In [1]: import numpy as np

In [2]: np.set_printoptions(suppress=True, linewidth=100)

In [3]: E = np.loadtxt("mat.csv", delimiter=",")

In [4]: E
Out[4]: 
array([[ 8.6,  0. ,  8.6,  4.7, -1.7,  9.7],
       [ 9.9,  1.1,  8.6,  1.9,  0.6,  8.9],
       [ 9.7, -0.5,  8.5,  1.9,  0.2,  9.8],
       [ 8. , -0.7,  8. ,  3. ,  2.5,  9.7],
       [ 7.4,  0.5,  9.1,  3.2,  2.2,  8.6],
       [ 6.1, -1.3,  9.3,  2.3, -0.5,  6.9],
       [ 8.6, -1.9,  8.6,  3.2, -1.8,  8.6],
       [ 9. ,  0. ,  9.4,  4.5,  0.1,  8.5],
       [ 8.7,  0.6,  8.1,  3. , -0.5,  9.1],
       [ 8.1, -0.7,  8.2,  3.3, -2.5,  7.3],
       [ 9.1, -2.8,  9.1,  3.6,  0.7, 10. ],
       [ 7.8,  0.8, 10.1,  3. , -0.6,  9.3],
       [ 8. , -0.5,  8.4,  1.9,  1.6,  9.3],
       [ 8.5,  1.6,  9.4,  2. ,  0. ,  8. ],
       [10.8,  1. ,  9.3,  3.2,  1. ,  8.5],
       [ 9.9, -0.3,  8.2,  3.6,  1. ,  7.1],
       [10. ,  0.9,  9.5,  3.2, -1.8,  9. ],
       [ 8.8,  0.4,  7.6,  4.7, -0.3, 10.2],
       [ 9.2,  0. ,  9.7,  2.4,  0.4,  8.2],
       [ 8.5, -1.2,  9.2,  4.8,  0.9,  9.3],
       [ 9. , -1.8,  8.4,  2.7, -0.8,  8.4],
       [ 9.5,  0. , 10.4,  4. , -0.3,  9.2]])

In [5]: u = np.array([-9, -8, 6])

In [6]: np.round(np.convolve(E[13], u), 1)
Out[6]: array([-76.5, -82.4, -46.4, -83.6,  40.4, -60. , -64. ,  48. ])

In [7]: np.round(np.polyval(u, E[13]), 1)
Out[7]: array([-712.2,  -29.8, -864.4,  -46. ,    6. , -634. ])

In [8]: x0 = np.array([0, 1, 2, 2, 3, 3])

In [9]: target = E @ x0

In [10]: c, lr = np.zeros(6), 1 / np.linalg.norm(E, 2) ** 2

In [11]: for i in range(6):
    ...:     c -= lr * E.T @ (E @ c - target)
    ...:     if i % 1 == 0: print(i, round(np.linalg.norm(E @ c - target), 1))
    ...: 
0 20.8
1 20.7
2 20.6
3 20.5
4 20.4
5 20.3

In [12]: np.round(np.linalg.cond(E), 1)
Out[12]: np.float64(21.7)

In [13]: rng = np.random.default_rng(22639)

In [14]: th = rng.uniform(0, 2 * np.pi, 23)

In [15]: q, _ = np.linalg.qr(np.array([[-1.0, -0.4], [0.8, 0.6], [0.1, 2.5], [-0.5, 0.7], [-0.4, -2.1]]))

In [16]: X = 20 * np.c_[np.cos(th), np.sin(th)] @ q.T

In [17]: X.round(1) + 0
Out[17]: 
array([[  6.7,  -6.7, -12.7,  -1.1,  12.2],
       [-14.1,  11. ,  -1.7,  -8.2,  -3.2],
       [ -5.2,   5.7,  13.5,   2.2, -12.4],
       [-13.2,  10.9,   4.4,  -5.4,  -7.7],
       [  5.6,  -2.8,  14.3,   8.2,  -9.4],
       [ 11.6, -10. ,  -7.6,   3.5,   9.7],
       [  1.2,   0.8,  15.1,   6.2, -11.5],
       [-13.8,  10.4,  -4.4,  -9. ,  -1. ],
       [ 10.5,  -7.1,  10.9,   9.6,  -5.2],
       [  7.4,  -4.3,  13.5,   8.9,  -8.3],
       [  2. ,  -3.3, -14.7,  -4.3,  12.3],
       [  8.7,  -8.1, -11.2,   0.6,  11.6],
       [ 11.4,  -7.9,   9.9,   9.7,  -4.1],
       [  4.1,  -4.8, -14.1,  -2.9,  12.4],
       [  0. ,  -1.7, -15. ,  -5.5,  11.9],
       [-12.6,  10.6,   5.8,  -4.6,  -8.6],
       [ -3.9,   4.7,  14.1,   3. , -12.4],
       [  1.2,   0.7,  15.1,   6.2, -11.5],
       [ 14. , -11.1,  -0.9,   7.2,   5.2],
       [ 14.1, -11.1,  -0.2,   7.5,   4.6],
       [ 13.1, -10.8,  -4.6,   5.3,   7.8],
       [  0.6,   1.2,  15.1,   5.8, -11.7],
       [ 14.1, -11.1,   0. ,   7.6,   4.5]])

In [18]: rank = np.linalg.matrix_rank(X)

In [19]: rank
Out[19]: np.int64(2)

In [20]: N = np.linalg.svd(X)[2][rank:].T

In [21]: [int(np.linalg.matrix_rank(np.delete(X, i, axis=0))) for i in range(23)]
Out[21]: [2, 2, 2, 2, 2, 2, 2, 2, 2, 2, 2, 2, 2, 2, 2, 2, 2, 2, 2, 2, 2, 2, 2]

In [22]: np.round(N @ N.T, 1) + 0
Out[22]: 
array([[ 0.5,  0.4,  0. , -0.3, -0.1],
       [ 0.4,  0.7,  0. ,  0.2,  0.2],
       [ 0. ,  0. ,  0.4, -0.2,  0.4],
       [-0.3,  0.2, -0.2,  0.8,  0.1],
       [-0.1,  0.2,  0.4,  0.1,  0.6]])

In [23]: [int(np.linalg.matrix_rank(X[:i])) for i in range(1, len(X) + 1)]
Out[23]: [1, 2, 2, 2, 2, 2, 2, 2, 2, 2, 2, 2, 2, 2, 2, 2, 2, 2, 2, 2, 2, 2, 2]
